% python3 -q
>>> import numpy as np
>>> from numpy import linalg as LA
>>> np.set_printoptions(precision=2, suppress=True, linewidth=100, sign=" ")
>>> rd = lambda a: np.round(a, 2) + 0
>>> arr = np.array([[0, -3, -1], [3, -3, -3], [-2, 2, 0]])
>>> rng = np.random.default_rng(34815)
>>> labels = rng.permutation(3)
>>> labels
array([ 1,  2,  0])
>>> B = arr[labels][:, labels]
>>> B
array([[-3, -3,  3],
       [ 2,  0, -2],
       [-3, -1,  0]])
>>> rd(LA.det(B)), rd(LA.det(arr[labels]))
(np.float64(-18.0), np.float64(-18.0))
>>> rd(np.sort(np.abs(LA.eigvals(B))))
array([ 1.67,  3.28,  3.28])
>>> E = np.loadtxt("data.csv", delimiter=",")
>>> E
array([[ 0.72,  1.03, -0.27],
       [-1.05, -0.04, -0.63],
       [ 1.89,  0.31,  0.56],
       [-0.81,  0.75, -0.85],
       [-2.26,  0.04, -1.12],
       [ 0.08,  0.2 , -0.26],
       [-1.8 ,  0.41, -1.03],
       [ 0.18,  0.45, -0.02],
       [ 6.21, -1.15,  3.34],
       [ 0.29, -0.62,  0.18],
       [ 1.19,  0.08,  0.12],
       [ 0.9 ,  0.09,  0.34],
       [-1.48,  1.44, -1.42],
       [-0.29,  0.69, -0.47],
       [-1.64,  0.01, -0.82],
       [-0.98,  0.14, -0.63],
       [-0.84,  0.88, -0.76],
       [ 2.35, -1.37,  1.96],
       [-4.85,  0.08, -2.08],
       [ 2.24, -0.79,  1.09],
       [-2.56,  0.56, -1.39],
       [ 5.46, -0.4 ,  2.82],
       [ 2.89,  0.52,  1.1 ],
       [-2.42,  0.31, -1.15],
       [ 1.98, -0.1 ,  0.95],
       [-2.02,  0.72, -1.27]])
>>> Xc = (E - E.mean(axis=0)) / E.std(axis=0)
>>> np.argwhere(np.abs(Xc) > 2)
array([[  8,   0],
       [  8,   1],
       [  8,   2],
       [ 12,   1],
       [ 17,   1],
       [ 18,   0],
       [ 21,   0],
       [ 21,   2]])
>>> c = LA.lstsq(np.delete(Xc, 0, axis=1), Xc[:, 0])[0]
>>> np.abs(c).argmax()
np.int64(1)
>>> labels = E[:, 1] > np.median(E[:, 1])
>>> f = E[labels].mean(axis=0) - E[~labels].mean(axis=0)
>>> ((E - E.mean(axis=0)) @ f > 0).astype(int)
array([ 1,  1,  0,  1,  1,  1,  1,  1,  0,  0,  0,  0,  1,  1,  1,  1,  1,  0,  1,  0,  1,  0,  0,
        1,  0,  1])
>>> rd((((E - E.mean(axis=0)) @ f > 0) == labels).mean())
np.float64(0.73)
>>> print(rd(f))
[-1.25  0.95 -0.98]
>>> cov = np.cov(E, rowvar=False)
>>> np.argwhere(np.triu(np.abs(np.corrcoef(E.T)) > 0.8, 1))
array([[ 0,  2]])
>>> print(rd(np.polyfit(E[:, 2], E[:, 0], 1)))
[ 1.83  0.25]
>>> rd(cov)
array([[ 6.16, -0.83,  3.18],
       [-0.83,  0.42, -0.58],
       [ 3.18, -0.58,  1.73]])
>>> Xc = E - E.mean(axis=1)
Traceback (most recent call last):
  File "<python-input-27>", line 1, in <module>
    Xc = E - E.mean(axis=1)
         ~~^~~~~~~~~~~~~~~~
ValueError: operands could not be broadcast together with shapes (26,3) (26,) 
>>> Xc = E - E.mean(axis=0)
>>> U, sigma, vt = LA.svd(Xc, full_matrices=False)
>>> print(LA.matrix_rank(Xc))
3
>>> np.abs(vt[0]).argmax()
np.int64(0)
>>> rd(vt[0] * np.sign(vt[0, np.abs(vt[0]).argmax()]))
array([ 0.88, -0.13,  0.46])
>>> print(rd(sigma))
[ 14.1    2.92   0.6 ]
>>> rd(np.abs(vt[-1]))
array([ 0.37,  0.42,  0.83])
>>> LA.norm(arr, axis=1).argmax()
np.int64(1)
>>> rd(LA.norm(arr, 1)), rd(LA.norm(arr, np.inf))
(np.float64(8.0), np.float64(9.0))
>>> rd(LA.norm(arr, axis=1))
array([ 3.16,  5.2 ,  2.83])
>>> rd(LA.norm(arr, 2))
np.float64(6.25)
>>> rd(LA.norm(arr[1] - arr[2]))
np.float64(7.68)
>>> rd(LA.norm(arr, "nuc"))
np.float64(9.67)
